>>> import numpy as np
>>> np.set_printoptions(precision=3, suppress=True, linewidth=100)
>>> W2 = np.array([[0.1, 1.9, -0.2]])
>>> rng = np.random.default_rng(490)
>>> M = np.array([[8],
...     [8],
...     [0],
...     [6],
...     [0],
...     [3],
...     [3],
...     [2],
...     [8],
...     [9],
...     [-3],
...     [-7],
...     [3],
...     [0],
...     [-4],
...     [0],
...     [-1],
...     [-7],
...     [-8],
...     [-1],
...     [9],
...     [-4],
...     [7],
...     [-8],
...     [0],
...     [-2],
...     [4],
...     [1]]) @ W2 + 0.1 * rng.normal(size=(28, 3))
>>> M
array([[  0.742,  15.051,  -1.616],
       [  0.738,  15.264,  -1.53 ],
       [ -0.009,   0.066,  -0.051],
       [  0.835,  11.532,  -1.199],
       [ -0.363,  -0.008,   0.04 ],
       [  0.289,   5.868,  -0.769],
       [  0.474,   5.643,  -0.699],
       [  0.142,   3.906,  -0.317],
       [  0.772,  15.203,  -1.696],
       [  0.863,  17.039,  -1.861],
       [ -0.276,  -5.81 ,   0.48 ],
       [ -0.706, -13.212,   1.411],
       [  0.292,   5.66 ,  -0.46 ],
       [  0.025,  -0.068,  -0.072],
       [ -0.405,  -7.681,   0.914],
       [  0.051,   0.04 ,  -0.118],
       [ -0.196,  -1.933,   0.177],
       [ -0.642, -13.297,   1.497],
       [ -0.585, -15.176,   1.691],
       [  0.008,  -2.012,   0.343],
       [  1.082,  17.008,  -1.823],
       [ -0.333,  -7.695,   0.67 ],
       [  0.897,  13.346,  -1.411],
       [ -0.971, -15.101,   1.537],
       [ -0.008,   0.045,   0.232],
       [ -0.155,  -3.866,   0.236],
       [  0.36 ,   7.671,  -0.689],
       [ -0.072,   1.962,  -0.106]])
>>> U, sigma, vt = np.linalg.svd(M)
>>> sigma
array([52.734,  0.671,  0.537])
>>> out = U[:, :1] @ np.diag(sigma[:1]) @ vt[:1]
>>> np.round(np.linalg.norm(M - out, 2), 3), round(sigma[1], 3)
(np.float64(0.671), np.float64(0.671))
>>> round(float(np.linalg.norm(M - out) / np.linalg.norm(M)), 3)
0.016
>>> np.linalg.matrix_rank(M, rtol=0.05)
np.int64(1)
>>> round(float(np.abs(M - out).max()), 3)
0.361
>>> Ac = M - M.mean(axis=0)
>>> V = np.linalg.svd(Ac)[2][:1]
>>> out = Ac - Ac @ V.T @ V
>>> out.std(axis=0)
array([0.125, 0.013, 0.102])
>>> round(float(np.linalg.norm(out) / np.linalg.norm(Ac)), 3)
0.017
>>> np.cov(Ac @ V.T, rowvar=False)
array(99.715)
>>> W2 = M[[14, 19]].astype(float)
>>> for _ in range(7):
...     idx = np.linalg.norm(M[:, None] - W2, axis=-1).argmin(axis=1)
...     W2 = np.array([M[idx == j].mean(axis=0) for j in range(2)])
... 
>>> idx
array([1, 1, 1, 1, 1, 1, 1, 1, 1, 1, 0, 0, 1, 1, 0, 1, 0, 0, 0, 0, 1, 0, 1, 0, 1, 0, 1, 1])
>>> np.abs(W2[1] - W2[0]).argmax()
np.int64(1)
>>> np.bincount(idx)
array([10, 18])
